$ python -q
>>> import numpy as np
>>> np.set_printoptions(precision=2, suppress=True, linewidth=200, legacy="1.25")
>>> M2 = np.array([[1, 1], [1, -1]])
>>> rng = np.random.default_rng(1)
>>> J = np.kron(M2, np.kron(M2, M2))[rng.permutation(8)][:2]
>>> J
array([[ 1, -1,  1, -1, -1,  1, -1,  1],
       [ 1,  1,  1,  1,  1,  1,  1,  1]])
>>> # columns 0 and 2 are equal
>>> M2 = np.array([[8, 2, 1],
...     [-7, -4, -5],
...     [3, 5, -2],
...     [-9, -3, -4],
...     [-4, 4, -1],
...     [8, 1, -2],
...     [1, -3, -8],
...     [-3, 4, 4]])
>>> M2.T @ J.T
array([[ 35,  -3],
       [ 18,   6],
       [ 19, -17]])
>>> np.einsum("ik,kj->ji", J, M2)
array([[ 35,  -3],
       [ 18,   6],
       [ 19, -17]])
>>> blk = np.stack([J, -3 * J, J[::-1]])
>>> blk.shape
(3, 2, 8)
>>> np.einsum("bij,cij->bc", blk, blk)
array([[ 16, -48,   0],
       [-48, 144,   0],
       [  0,   0,  16]])
>>> np.linalg.matrix_rank(blk.reshape(3, -1))
2
>>> (blk @ J.T).shape
(3, 2, 2)
>>> M2 = J + rng.integers(-2, 3, (2, 1)) @ rng.integers(-2, 3, (1, 8))
>>> M2
array([[-1,  3, -1, -1,  1,  1, -5, -3],
       [ 1,  1,  1,  1,  1,  1,  1,  1]])
>>> np.abs(M2 - J).sum(axis=1)
array([18,  0])
>>> np.linalg.matrix_rank(M2 - J, tol=1e-8)
1
>>> M2 = J[0, 0] * J[1:] - np.outer(J[1:, 0], J[0])
>>> M2
array([[0, 2, 0, 2, 2, 0, 2, 0]])
>>> J[:, 0] / J[0, 0]
array([1., 1.])
>>> np.flatnonzero(~M2.round(6).any(axis=1))
array([], dtype=int64)
>>> def softmax(z):
...     e = np.exp(z - z.max(axis=-1, keepdims=True))
...     return e / e.sum(axis=-1, keepdims=True)
... 
>>> softmax(J[0] + 4)
array([0.22, 0.03, 0.22, 0.03, 0.03, 0.22, 0.03, 0.22])
>>> S = J @ J.T / np.sqrt(8)
>>> softmax(S).round(6).argmax(axis=1)
array([0, 1])
>>> softmax(S + np.triu(np.full(S.shape, -np.inf), 1))
array([[1.  , 0.  ],
       [0.06, 0.94]])
>>> W0 = np.load("layer11.npy")
>>> W0
array([[ 9.,  6.,  4.,  0., -4.],
       [ 6., 14.,  6.,  0., -6.],
       [ 4.,  6.,  9.,  0., -4.],
       [ 0.,  0.,  0.,  5.,  0.],
       [-4., -6., -4.,  0.,  9.]])
>>> x = np.ones(5)
>>> for _ in range(7):
...     x = W0 @ x
...     x /= np.linalg.norm(x)
...     print(round(x @ W0 @ x, 2))
... 
23.78
25.91
26.0
26.0
26.0
26.0
26.0
>>> x.round(2) + 0
array([ 0.44,  0.65,  0.44,  0.  , -0.44])
